% ipython --no-banner

In [1]: import numpy as np

In [2]: np.set_printoptions(precision=1, suppress=True, linewidth=160, legacy="1.25")

In [3]: J = np.loadtxt("test10.csv", delimiter=",")

In [4]: print(J.round(1) + 0)
[[ 0.  -0.1  0.  -0.1]
 [-0.1  0.2 -0.1  0.3]
 [ 0.  -0.1  0.1 -0.3]
 [-0.1  0.3 -0.3  0.7]]

In [5]: t3 = np.stack([J, -3 * J, J[::-1]])

In [6]: print(np.linalg.matrix_rank(t3))
[1 1 1]

In [7]: print(np.linalg.norm(t3, axis=(1, 2)))
[1. 3. 1.]

In [8]: print((t3 @ J.T).shape)
(3, 4, 4)

In [9]: r0 = np.array([0, -2, -1])

In [10]: feats = r0[np.abs(np.subtract.outer(np.arange(3), np.arange(3)))]

In [11]: print(feats)
[[ 0 -2 -1]
 [-2  0 -2]
 [-1 -2  0]]

In [12]: other = np.array([[-2, 3], [1, -2], [-1, -1]])

In [13]: print(np.linalg.matrix_rank(feats @ other))
2

In [14]: print(np.vstack([feats, other.T]).shape)
(5, 3)

In [15]: print(np.einsum("ij,ij->i", feats, feats))
[5 8 5]

In [16]: print(np.einsum("ij->j", feats))
[-3 -4 -3]

In [17]: print(feats @ other)
[[-1  5]
 [ 6 -4]
 [ 0  1]]

In [18]: print(np.linalg.matrix_rank(np.vstack([feats, other.T])))
3

In [19]: other @ feats
Traceback (most recent call last):
  Cell In[19], line 1
    other @ feats
ValueError: matmul: Input operand 1 has a mismatch in its core dimension 0, with gufunc signature (n?,k),(k,m?)->(n?,m?) (size 3 is different from 2)


In [20]: evals, evecs = np.linalg.eigh(feats)

In [21]: vec = np.array([-1, 1, 2])

In [22]: print(np.abs(feats).sum(axis=1).max(), round(np.abs(evals).max(), 1))
4 3.4

In [23]: print(np.linalg.eigvalsh(feats[1:, 1:]))
[-2.  2.]

In [24]: P = np.triu(np.array([[0, 3, 0], [-2, -2, 3], [0, -3, 3]]), 1) + np.eye(3)

In [25]: other = P @ feats @ np.linalg.inv(P)

In [26]: print(round(float(np.linalg.det(other)), 1))
-8.0

In [27]: print(other)
[[ -6.  16. -55.]
 [ -5.   9. -29.]
 [ -1.   1.  -3.]]

In [28]: print(np.round(np.poly(other), 1) + 0)
[ 1.  0. -9.  8.]

In [29]: print([round(float(x), 1) for x in np.linalg.svd(other, compute_uv=False)[:3]])
[65.4, 1.8, 0.1]

In [30]: print(np.round(np.linalg.norm(other, 2) / np.linalg.norm(other), 1))
1.0

In [31]: print(round(np.log10(np.linalg.cond(other))))
3

In [32]: print(np.abs(np.linalg.svd(other)[2][-1]))
[0.3 0.9 0.2]
